$ python -q
>>> import numpy as np
>>> np.set_printoptions(suppress=True, linewidth=200)
>>> O, _ = np.linalg.qr(np.array([[1.0], [0.6], [0.8], [-0.7], [-1.8], [0.3]]))
>>> E = O @ O.T
>>> E.round(3)
array([[ 0.172,  0.103,  0.137, -0.12 , -0.309,  0.052],
       [ 0.103,  0.062,  0.082, -0.072, -0.186,  0.031],
       [ 0.137,  0.082,  0.11 , -0.096, -0.247,  0.041],
       [-0.12 , -0.072, -0.096,  0.084,  0.216, -0.036],
       [-0.309, -0.186, -0.247,  0.216,  0.557, -0.093],
       [ 0.052,  0.031,  0.041, -0.036, -0.093,  0.015]])
>>> # rows and columns are dependent
>>> def softmax(z):
...     e = np.exp(z - z.max(axis=-1, keepdims=True))
...     return e / e.sum(axis=-1, keepdims=True)
... 
>>> np.round(softmax(10 * E[0]), 3)
array([0.388, 0.195, 0.275, 0.021, 0.003, 0.117])
>>> np.round(softmax(E[0]), 3)
array([0.194, 0.181, 0.188, 0.145, 0.12 , 0.172])
>>> scores = E @ E.T / np.sqrt(6)
>>> np.round(softmax(scores)[0] @ E, 3)
array([ 0.017,  0.01 ,  0.014, -0.012, -0.031,  0.005])
>>> rk = np.linalg.matrix_rank(E)
>>> rk
np.int64(1)
>>> N = np.linalg.svd(E)[2][rk:].T
>>> [int(np.linalg.matrix_rank(np.delete(E, i, axis=0))) for i in range(6)]
[1, 1, 1, 1, 1, 1]
>>> np.round(N @ N.T, 3)
array([[ 0.828, -0.103, -0.137,  0.12 ,  0.309, -0.052],
       [-0.103,  0.938, -0.082,  0.072,  0.186, -0.031],
       [-0.137, -0.082,  0.89 ,  0.096,  0.247, -0.041],
       [ 0.12 ,  0.072,  0.096,  0.916, -0.216,  0.036],
       [ 0.309,  0.186,  0.247, -0.216,  0.443,  0.093],
       [-0.052, -0.031, -0.041,  0.036,  0.093,  0.985]])
>>> [int(np.linalg.matrix_rank(E[:, :j + 1])) for j in range(6)]
[1, 1, 1, 1, 1, 1]
>>> np.linalg.matrix_rank(E.T @ E), np.linalg.matrix_rank(E @ E.T)
(np.int64(1), np.int64(1))
>>> N.shape
(6, 5)
>>> x = np.array([-1, 1, 0, 1, -2, 1])
>>> np.round(E @ x, 3)
array([ 0.481,  0.289,  0.385, -0.337, -0.866,  0.144])
>>> np.round(E @ E @ x, 3)
array([ 0.481,  0.289,  0.385, -0.337, -0.866,  0.144])
>>> np.round(np.eye(6) - E, 3)
array([[ 0.828, -0.103, -0.137,  0.12 ,  0.309, -0.052],
       [-0.103,  0.938, -0.082,  0.072,  0.186, -0.031],
       [-0.137, -0.082,  0.89 ,  0.096,  0.247, -0.041],
       [ 0.12 ,  0.072,  0.096,  0.916, -0.216,  0.036],
       [ 0.309,  0.186,  0.247, -0.216,  0.443,  0.093],
       [-0.052, -0.031, -0.041,  0.036,  0.093,  0.985]])
